>>> import numpy as np
>>> from numpy import linalg as LA
>>> np.set_printoptions(precision=2, suppress=True, linewidth=140)
>>> rnd = lambda a: np.round(a, 2) + 0
>>> feats = np.load("data.npy")
>>> feats
array([[-2, -1,  0,  1,  2,  3],
       [ 4,  5,  6,  7,  8,  9],
       [10, 11, 12, 13, 14, 15],
       [16, 17, 18, 19, 20, 21],
       [22, 23, 24, 25, 26, 27],
       [28, 29, 30, 31, 32, 33]])
>>> rk = LA.matrix_rank(feats)
>>> rk
np.int64(2)
>>> null = LA.svd(feats)[2][rk:].T
>>> [int(LA.matrix_rank(np.delete(feats, i, axis=0))) for i in range(6)]
[2, 2, 2, 2, 2, 2]
>>> rnd(null @ null.T)
array([[ 0.48, -0.38, -0.24, -0.1 ,  0.05,  0.19],
       [-0.38,  0.7 , -0.21, -0.12, -0.04,  0.05],
       [-0.24, -0.21,  0.82, -0.15, -0.12, -0.1 ],
       [-0.1 , -0.12, -0.15,  0.82, -0.21, -0.24],
       [ 0.05, -0.04, -0.12, -0.21,  0.7 , -0.38],
       [ 0.19,  0.05, -0.1 , -0.24, -0.38,  0.48]])
>>> LA.matrix_rank(feats.T @ feats), LA.matrix_rank(feats @ feats.T)
(np.int64(2), np.int64(2))
>>> null.shape
(6, 4)
>>> rnd(feats @ null)
array([[0., 0., 0., 0.],
       [0., 0., 0., 0.],
       [0., 0., 0., 0.],
       [0., 0., 0., 0.],
       [0., 0., 0., 0.],
       [0., 0., 0., 0.]])
>>> [int(LA.matrix_rank(feats[:, :j + 1])) for j in range(6)]
[1, 2, 2, 2, 2, 2]
>>> np.allclose(feats @ null, 0)
True
>>> U, sv, Vh = LA.svd(feats)
>>> np.argmax(sv[:-1] / (sv[1:] + 1e-6)) + 1
np.int64(2)
>>> other = U[:, :2] @ np.diag(sv[:2]) @ Vh[:2]
>>> rnd(other)
array([[-2., -1.,  0.,  1.,  2.,  3.],
       [ 4.,  5.,  6.,  7.,  8.,  9.],
       [10., 11., 12., 13., 14., 15.],
       [16., 17., 18., 19., 20., 21.],
       [22., 23., 24., 25., 26., 27.],
       [28., 29., 30., 31., 32., 33.]])
>>> rnd(LA.norm(feats - other, 2)), rnd(sv[2])
(np.float64(0.0), np.float64(0.0))
>>> LA.matrix_rank(feats, rtol=0.05)
np.int64(2)
>>> LA.matrix_rank(other)
np.int64(2)
